% python3 -q
>>> import numpy as np
>>> np.set_printoptions(precision=1, suppress=True, linewidth=140)
>>> tidy = lambda a: np.round(a, 1) + 0
>>> X = np.array([[-0.8, 1.0, 0.5, -0.6, 0.2, -0.1, -1.0],
...     [2.4, -1.5, 0.0, 1.3, -0.5, -0.4, -0.3],
...     [-0.3, 0.7, 1.3, 0.2, 0.4, 1.3, -1.9],
...     [-0.9, -1.5, 0.3, -0.9, 0.4, -1.0, 0.3],
...     [-2.1, -0.7, -1.1, -0.1, -0.2, 0.8, -0.5],
...     [-0.3, -1.2, -0.1, -0.1, 0.5, -0.1, 1.5],
...     [-0.4, 0.5, 0.5, -0.2, 0.2, 0.0, -0.3],
...     [0.2, -2.7, -0.2, -0.4, -1.2, 0.5, -2.5]])
>>> X
array([[-0.8,  1. ,  0.5, -0.6,  0.2, -0.1, -1. ],
       [ 2.4, -1.5,  0. ,  1.3, -0.5, -0.4, -0.3],
       [-0.3,  0.7,  1.3,  0.2,  0.4,  1.3, -1.9],
       [-0.9, -1.5,  0.3, -0.9,  0.4, -1. ,  0.3],
       [-2.1, -0.7, -1.1, -0.1, -0.2,  0.8, -0.5],
       [-0.3, -1.2, -0.1, -0.1,  0.5, -0.1,  1.5],
       [-0.4,  0.5,  0.5, -0.2,  0.2,  0. , -0.3],
       [ 0.2, -2.7, -0.2, -0.4, -1.2,  0.5, -2.5]])
>>> out = np.c_[X[:, :2] @ np.array([[9, 0], [0, 9]]), np.array([-1, 0, 1, -1, 2, -1, 0, -2])]
>>> tidy(out)
array([[ -7.2,   9. ,  -1. ],
       [ 21.6, -13.5,   0. ],
       [ -2.7,   6.3,   1. ],
       [ -8.1, -13.5,  -1. ],
       [-18.9,  -6.3,   2. ],
       [ -2.7, -10.8,  -1. ],
       [ -3.6,   4.5,   0. ],
       [  1.8, -24.3,  -2. ]])
>>> tidy(np.linalg.norm(out - X @ np.linalg.lstsq(X, out)[0], axis=0))
array([0. , 0. , 1.1])
>>> hat = X @ np.linalg.solve(X.T @ X, X.T)
>>> tidy(hat)
array([[ 0.6, -0.1,  0.1,  0.2,  0. , -0.3, -0.2, -0.1],
       [-0.1,  1. ,  0. ,  0.1,  0. , -0.1, -0.1,  0. ],
       [ 0.1,  0. ,  1. , -0.1,  0. ,  0.1,  0.1,  0. ],
       [ 0.2,  0.1, -0.1,  0.9,  0. ,  0.2,  0.1,  0. ],
       [ 0. ,  0. ,  0. ,  0. ,  1. ,  0. ,  0. ,  0. ],
       [-0.3, -0.1,  0.1,  0.2,  0. ,  0.7, -0.2, -0.1],
       [-0.2, -0.1,  0.1,  0.1,  0. , -0.2,  0.9,  0. ],
       [-0.1,  0. ,  0. ,  0. ,  0. , -0.1,  0. ,  1. ]])
>>> tidy(np.trace(hat))
np.float64(7.0)
>>> np.allclose(hat @ hat, hat)
True
>>> tidy(np.diag(hat))
array([0.6, 1. , 1. , 0.9, 1. , 0.7, 0.9, 1. ])
>>> q, r_ = np.linalg.qr(X)
>>> tidy(q @ r_)
array([[-0.8,  1. ,  0.5, -0.6,  0.2, -0.1, -1. ],
       [ 2.4, -1.5,  0. ,  1.3, -0.5, -0.4, -0.3],
       [-0.3,  0.7,  1.3,  0.2,  0.4,  1.3, -1.9],
       [-0.9, -1.5,  0.3, -0.9,  0.4, -1. ,  0.3],
       [-2.1, -0.7, -1.1, -0.1, -0.2,  0.8, -0.5],
       [-0.3, -1.2, -0.1, -0.1,  0.5, -0.1,  1.5],
       [-0.4,  0.5,  0.5, -0.2,  0.2,  0. , -0.3],
       [ 0.2, -2.7, -0.2, -0.4, -1.2,  0.5, -2.5]])
>>> q.shape, r_.shape
((8, 7), (7, 7))
>>> tidy(np.abs(np.diag(r_)))
array([3.5, 3.9, 1.7, 1. , 1.1, 0.9, 0.5])
>>> tidy(q.T @ q)
array([[1., 0., 0., 0., 0., 0., 0.],
       [0., 1., 0., 0., 0., 0., 0.],
       [0., 0., 1., 0., 0., 0., 0.],
       [0., 0., 0., 1., 0., 0., 0.],
       [0., 0., 0., 0., 1., 0., 0.],
       [0., 0., 0., 0., 0., 1., 0.],
       [0., 0., 0., 0., 0., 0., 1.]])
>>> tidy(r_)
array([[ 3.5, -0.6,  0.3,  1.3, -0.5, -0.6,  0.2],
       [ 0. ,  3.9,  0.7,  0.2,  0.8,  0.2,  0.8],
       [ 0. ,  0. , -1.7,  0.5, -0.5, -0.2,  1.6],
       [ 0. ,  0. ,  0. ,  1. ,  0.1,  1.2, -0.6],
       [ 0. ,  0. ,  0. ,  0. , -1.1,  1.1, -3.1],
       [ 0. ,  0. ,  0. ,  0. ,  0. , -0.9, -0.2],
       [ 0. ,  0. ,  0. ,  0. ,  0. ,  0. , -0.5]])
>>> M = np.loadtxt("test6.csv", delimiter=",")
>>> M
array([[ 1.,  5., -4., -1.],
       [-2., -1.,  1., -1.],
       [-6., -3.,  1., -3.],
       [12., -7., 11.,  9.]])
>>> q, vecs = np.linalg.qr(M[:, :1])[0], np.linalg.qr(M[:, 1:])[0]
>>> sv = np.linalg.svd(q.T @ vecs, compute_uv=False)
>>> tidy(np.degrees(np.arccos(sv.clip(0, 1))))
array([1.5])
>>> (sv > 0.9).sum()
np.int64(1)
>>> tidy(np.linalg.norm(q @ q.T - vecs @ vecs.T, 2))
np.float64(1.0)
>>> tidy(sv)
array([1.])
>>> out = M / np.linalg.norm(M, axis=1, keepdims=True)
>>> cov = out @ out.T
>>> (cov - 2 * np.eye(4)).round(6).argmax(axis=1)
array([2, 2, 1, 1])
>>> q, r_ = np.linalg.qr(M)
>>> tidy(q @ r_)
array([[ 1.,  5., -4., -1.],
       [-2., -1.,  1., -1.],
       [-6., -3.,  1., -3.],
       [12., -7., 11.,  9.]])
>>> tidy(r_)
array([[-13.6,   4.3,  -8.8,  -9.3],
       [  0. ,   8.1,  -7.8,  -2.2],
       [  0. ,   0. ,  -0.9,   0.2],
       [  0. ,   0. ,   0. ,  -0.2]])
>>> q.shape, r_.shape
((4, 4), (4, 4))
>>> tidy(np.abs(np.diag(r_)))
array([13.6,  8.1,  0.9,  0.2])
>>> vals, vecs = np.linalg.eig(M)
>>> tidy(vals)
array([4., 1., 2., 3.])
>>> tidy(np.sort(np.linalg.eigvals(M @ M)))
array([ 1.,  4.,  9., 16.])
>>> A = np.loadtxt("sample12.csv", delimiter=",")
>>> tidy(A)
array([[ 1. ,  0. ,  0. ,  0. ,  0. ,  0. ,  0. ,  0. ,  0. ,  0. ,  0. ],
       [ 0. ,  1. ,  0. ,  0. ,  0. ,  0. ,  0. ,  0. ,  0. ,  0. ,  0. ],
       [ 0. ,  0. ,  1. ,  0. ,  0. ,  0. ,  0. ,  0. ,  0. ,  0. ,  0. ],
       [ 0. ,  0. ,  0. ,  1. ,  0. ,  0. ,  0. ,  0. ,  0. ,  0. ,  0. ],
       [ 0. ,  0. ,  0. ,  0. ,  1. ,  0. ,  0. ,  0. ,  0. ,  0. ,  0. ],
       [ 0. ,  0. ,  0. ,  0. ,  0. ,  1. ,  0. ,  0. ,  0. ,  0. ,  0. ],
       [ 0. ,  0. ,  0. ,  0. ,  0. ,  0. ,  1. ,  0. ,  0. ,  0. ,  0. ],
       [ 0. ,  0. ,  0. ,  0. ,  0. ,  0. ,  0. ,  1. ,  0. ,  0. ,  0. ],
       [ 0. ,  0. ,  0. ,  0. ,  0. ,  0. ,  0. ,  0. ,  0.5,  0. , -0.9],
       [ 0. ,  0. ,  0. ,  0. ,  0. ,  0. ,  0. ,  0. ,  0. ,  1. ,  0. ],
       [ 0. ,  0. ,  0. ,  0. ,  0. ,  0. ,  0. ,  0. ,  0.9,  0. ,  0.5]])
>>> x0 = np.array([0, 0, 2, 0, 0, 0, 0])
>>> y = X @ x0
>>> coef, lr = np.zeros(7), 1 / np.linalg.norm(X, 2) ** 2
>>> for i in range(12):
...     coef -= lr * X.T @ (X @ coef - y)
...     if i % 2 == 0: print(i, round(np.linalg.norm(X @ coef - y), 1))
... 
0 2.5
2 1.6
4 1.1
6 0.8
8 0.6
10 0.5
>>> tidy(np.linalg.cond(X))
np.float64(39.8)
>>> x0 = np.array([5, 6, 0, 0, 4, 1, 6, 4, 0, 8, 4])
>>> tidy(np.linalg.inv(A))
array([[ 1. ,  0. ,  0. ,  0. ,  0. ,  0. ,  0. ,  0. ,  0. ,  0. ,  0. ],
       [ 0. ,  1. ,  0. ,  0. ,  0. ,  0. ,  0. ,  0. ,  0. ,  0. ,  0. ],
       [ 0. ,  0. ,  1. ,  0. ,  0. ,  0. ,  0. ,  0. ,  0. ,  0. ,  0. ],
       [ 0. ,  0. ,  0. ,  1. ,  0. ,  0. ,  0. ,  0. ,  0. ,  0. ,  0. ],
       [ 0. ,  0. ,  0. ,  0. ,  1. ,  0. ,  0. ,  0. ,  0. ,  0. ,  0. ],
       [ 0. ,  0. ,  0. ,  0. ,  0. ,  1. ,  0. ,  0. ,  0. ,  0. ,  0. ],
       [ 0. ,  0. ,  0. ,  0. ,  0. ,  0. ,  1. ,  0. ,  0. ,  0. ,  0. ],
       [ 0. ,  0. ,  0. ,  0. ,  0. ,  0. ,  0. ,  1. ,  0. ,  0. ,  0. ],
       [ 0. ,  0. ,  0. ,  0. ,  0. ,  0. ,  0. ,  0. ,  0.5,  0. ,  0.9],
       [ 0. ,  0. ,  0. ,  0. ,  0. ,  0. ,  0. ,  0. ,  0. ,  1. ,  0. ],
       [ 0. ,  0. ,  0. ,  0. ,  0. ,  0. ,  0. ,  0. , -0.9,  0. ,  0.5]])
>>> tidy(np.sort(np.abs(np.degrees(np.angle(np.linalg.eigvals(A))))))
array([ 0.,  0.,  0.,  0.,  0.,  0.,  0.,  0.,  0., 60., 60.])
>>> [p for p in range(1, 25) if np.allclose(np.linalg.matrix_power(A, p), np.eye(11))]
[6, 12, 18, 24]
>>> 11 - np.linalg.matrix_rank(A - np.eye(11), tol=1e-8)
np.int64(9)
>>> tidy(np.linalg.det(A))
np.float64(1.0)
>>> E = np.load("run12.npy")
>>> E
array([[ -3,  -3,  -3,  -3,  -3],
       [ -3,  -6,  -6,  -6,  -6],
       [ -3,  -6,  -9,  -9,  -9],
       [ -3,  -6,  -9, -12, -12],
       [ -3,  -6,  -9, -12, -15]])
>>> # symmetric
>>> out = E / np.sqrt((E ** 2).mean(axis=1, keepdims=True))
>>> tidy(np.linalg.norm(out, axis=1))
array([2.2, 2.2, 2.2, 2.2, 2.2])
>>> np.linalg.matrix_rank(E - E.mean(axis=1, keepdims=True))
np.int64(4)
>>> tidy(out[4])
array([-0.3, -0.6, -0.9, -1.2, -1.5])
>>> tidy(E - E.mean(axis=1, keepdims=True))
array([[ 0. ,  0. ,  0. ,  0. ,  0. ],
       [ 2.4, -0.6, -0.6, -0.6, -0.6],
       [ 4.2,  1.2, -1.8, -1.8, -1.8],
       [ 5.4,  2.4, -0.6, -3.6, -3.6],
       [ 6. ,  3. ,  0. , -3. , -6. ]])
>>> def softmax(z):
...     e = np.exp(z - z.max(axis=-1, keepdims=True))
...     return e / e.sum(axis=-1, keepdims=True)
... 
>>> tidy(softmax(10 * E[3]))
array([1., 0., 0., 0., 0.])
>>> tidy(softmax(E[3]))
array([1., 0., 0., 0., 0.])
>>> tidy(softmax(E).sum(axis=1))
array([1., 1., 1., 1., 1.])
>>> att = E @ E.T / np.sqrt(5)
>>> tidy(softmax(att))
array([[0., 0., 0., 0., 1.],
       [0., 0., 0., 0., 1.],
       [0., 0., 0., 0., 1.],
       [0., 0., 0., 0., 1.],
       [0., 0., 0., 0., 1.]])
>>> tidy(softmax(att)[3] @ E)
array([ -3.,  -6.,  -9., -12., -15.])
>>> W0 = np.load("data.npy")
>>> W0
array([[  5.8,  11. ,   2.3,  13.1],
       [ -6.5,   2.1,   3.7,   4.9],
       [ -1.9,   2.6,   1.9,   3.9],
       [ -1.7,   3.2,  -4.2,   2.1],
       [  6.3,  10.5, -16. ,   4.7],
       [  3.6,   7.4,  -0.2,   7.9],
       [ -3.3,   0.8,  -0.1,   1.1],
       [  0.2,  -1.6,  -3.5,  -3.9],
       [ -7.2,  -6. ,  -2.9,  -7.8],
       [ -2.1,   2.8,   1.3,   4. ],
       [  1.3,  -3.4,  -8. ,  -8.4],
       [ -1.9,  -0.3,  -2.2,  -1.4],
       [  2.1,   5.4,   0.8,   6.2],
       [  0. ,   2.3,  -6.7,  -0.4],
       [ -2.3,   2.6,   2.8,   4.3],
       [  2.3,  -2.4, -13.2,  -9.5],
       [ -8.2,  -4.5,   0.7,  -4.3],
       [ -2.1,   5.4,   5. ,   8.8],
       [ -1.6,   4.8,  -3.5,   4.3],
       [ -1. ,   3. ,   3. ,   4.7],
       [ -3.3,   2.4,   4.7,   5.1],
       [ -5.6,  -1.4,  -2.5,  -2.1],
       [  0.1,   5.5,  -7. ,   3.5],
       [ -2.5,  -0.7,  -7.7,  -4.1],
       [  0.5,   2. ,  -5. ,  -0.2],
       [  5.6,   7.7,  -6.5,   5.3],
       [  4.3,   6. ,  -7.2,   3.1],
       [  1.8,  -5. , -14.1, -13. ],
       [  3.2,   4.3,  -4.9,   2.1],
       [  1.6,   4.1, -13.1,  -1.2],
       [ -1. ,   1.8,   3.8,   3.5],
       [  5. ,   0.6,  -9.6,  -4.8],
       [  6.8,   7.3,  -5.2,   5.2],
       [ -1.7,  -2.1,  -3.1,  -4.2],
       [ -3.4,   7.6,   6.1,  12.3],
       [ -6. ,  -0.7,   1.7,   0.5],
       [  0.7,   2.8,  -7. ,  -0.1],
       [  2.9,   3.5,  -1.8,   2.5],
       [  2. ,   6.7,   2.3,   8.5],
       [  0.1,   7.7,  -6.1,   6.6],
       [ -4.8,   3.5,   1.2,   5.3],
       [  7. ,  11. ,  -5.6,   9.6]])
>>> W = np.array([[0, 2, 0, 3, -1, 0],
...     [0, 2, -1, 2, 3, 1],
...     [2, 2, -2, 1, 3, -1],
...     [2, 1, -3, -3, -1, 0]])
>>> coef = np.array([-2, -2, -3, -1, 2, 3])
>>> hid = np.maximum(W0 @ W + coef, 0)
>>> tidy((hid > 0).mean(axis=0))
array([0.4, 0.5, 0.4, 0.4, 0.5, 1. ])
>>> np.linalg.matrix_rank(hid)
np.int64(6)
>>> Z = np.array([[3, 1, 3],
...     [-1, 0, 2],
...     [0, -2, -1],
...     [2, 3, -3],
...     [0, 3, 0],
...     [1, -2, -3]])
>>> W @ Z
array([[ 4,  6, -5],
       [ 3, 15, -4],
       [ 5, 20, 12],
       [-1, -4, 20]])
>>> d = np.linalg.norm(W0[:, None] - W0[None], axis=-1)
>>> d.mean(axis=1).argmax()
np.int64(27)
>>> np.linalg.matrix_rank(d ** 2)
np.int64(6)
>>> (d + 1e9 * np.eye(42)).round(6).argmin(axis=1)
array([ 5, 40,  9, 18, 25, 38, 35, 33, 16,  2, 15, 33, 38, 36,  2, 27,  8, 34,  3, 14, 14, 11, 39, 33, 13, 32, 25, 15, 26, 36, 19, 10, 25,
        7, 17,  6, 13, 28, 12, 22,  9, 25])
>>> tidy(d[:5, :5])
array([[ 0. , 17.3, 14.7, 16.7, 20.1],
       [17.3,  0. ,  5.1,  9.7, 25. ],
       [14.7,  5.1,  0. ,  6.4, 21.2],
       [16.7,  9.7,  6.4,  0. , 16.2],
       [20.1, 25. , 21.2, 16.2,  0. ]])
>>> W = np.array([[1, 0], [1, 3], [2, 2], [2, 2], [0, 0], [3, 0], [1, 2]])
>>> coef = np.array([2, 4])
>>> hid = np.maximum(X @ W + coef, 0)
>>> (hid > 0).astype(int)
array([[1, 1],
       [1, 1],
       [1, 1],
       [0, 0],
       [0, 0],
       [1, 1],
       [1, 1],
       [0, 0]])
>>> tidy(hid)
array([[0.7, 4.8],
       [4. , 1.5],
       [7.4, 5.3],
       [0. , 0. ],
       [0. , 0. ],
       [1.3, 3. ],
       [2.4, 5.5],
       [0. , 0. ]])
>>> np.linalg.matrix_rank(hid)
np.int64(2)
>>> Z = np.array([[0, -3], [-2, -3]])
>>> (hid @ Z).round(6).argmax(axis=1)
array([0, 0, 0, 0, 0, 0, 0, 0])
>>> hid @ Z
array([[ -9.6, -16.5],
       [ -3. , -16.5],
       [-10.6, -38.1],
       [  0. ,   0. ],
       [  0. ,   0. ],
       [ -6. , -12.9],
       [-11. , -23.7],
       [  0. ,   0. ]])
>>> W @ Z
array([[  0,  -3],
       [ -6, -12],
       [ -4, -12],
       [ -4, -12],
       [  0,   0],
       [  0,  -9],
       [ -4,  -9]])
